>>> import numpy as np
>>> import numpy.linalg as la
>>> np.set_printoptions(precision=3, suppress=True, linewidth=120, sign=" ")
>>> def rd(a):
...     return np.round(a, 3) + 0
... 
>>> A = np.load("x.npy")
>>> print(A)
[[ 1.02  0.   -1.    2.  ]
 [ 0.    1.02 -2.   -1.  ]
 [ 1.   -1.    0.02  2.  ]
 [ 1.    0.   -1.    2.02]]
>>> print(la.norm(A, axis=1).argmax())
3
>>> print(rd(la.norm(A[3] - A[2])))
1.429
>>> print(rd(la.norm(A[3], 1)), rd(la.norm(A[3], np.inf)))
4.02 2.02
>>> print(rd(A[3] @ A[2]))
5.02
>>> print(rd(la.norm(A, axis=1)))
[ 2.458  2.458  2.45   2.466]
>>> print(round(np.log10(la.cond(A))))
2
>>> print(la.cond(A) > 100)
True
>>> rng = np.random.default_rng(334)
>>> lab = rng.permutation(4)
>>> print(lab)
[ 2  3  1  0]
>>> B = A[lab][:, lab]
>>> print(rd(np.sort(np.abs(la.eigvals(B)))))
[ 0.02   0.574  2.612  2.612]
>>> print(B)
[[ 0.02  2.   -1.    1.  ]
 [-1.    2.02  0.    1.  ]
 [-2.   -1.    1.02  0.  ]
 [-1.    2.    0.    1.02]]
>>> print(np.trace(B))
4.08
>>> print(np.diag(B))
[ 0.02  2.02  1.02  1.02]
>>> print(rd(la.det(B)), rd(la.det(A[lab])))
-0.078 0.078
>>> hat = np.triu(np.array([[1, 0, 0, 0], [3, 2, 0, 0], [1, 0, 0, 2], [0, 0, 3, 3]]), 1) + np.eye(4)
>>> B = hat @ A @ la.inv(hat)
>>> print(la.matrix_rank(B))
4
>>> print(rd(la.det(B)))
-0.078
>>> Uu, s, Vh = la.svd(A)
>>> print(np.argmax(s[:-1] / (s[1:] + 1e-6)) + 1)
3
>>> B = Uu[:, :3] @ np.diag(s[:3]) @ Vh[:3]
>>> print(rd(la.norm(A - B) / la.norm(A)))
0.003
>>> print(la.matrix_rank(B))
3
>>> print(rd(B))
[[ 1.01  -0.003 -1.003  2.003]
 [ 0.     1.02  -2.    -1.   ]
 [ 1.    -1.     0.02   2.   ]
 [ 1.01   0.003 -0.997  2.017]]
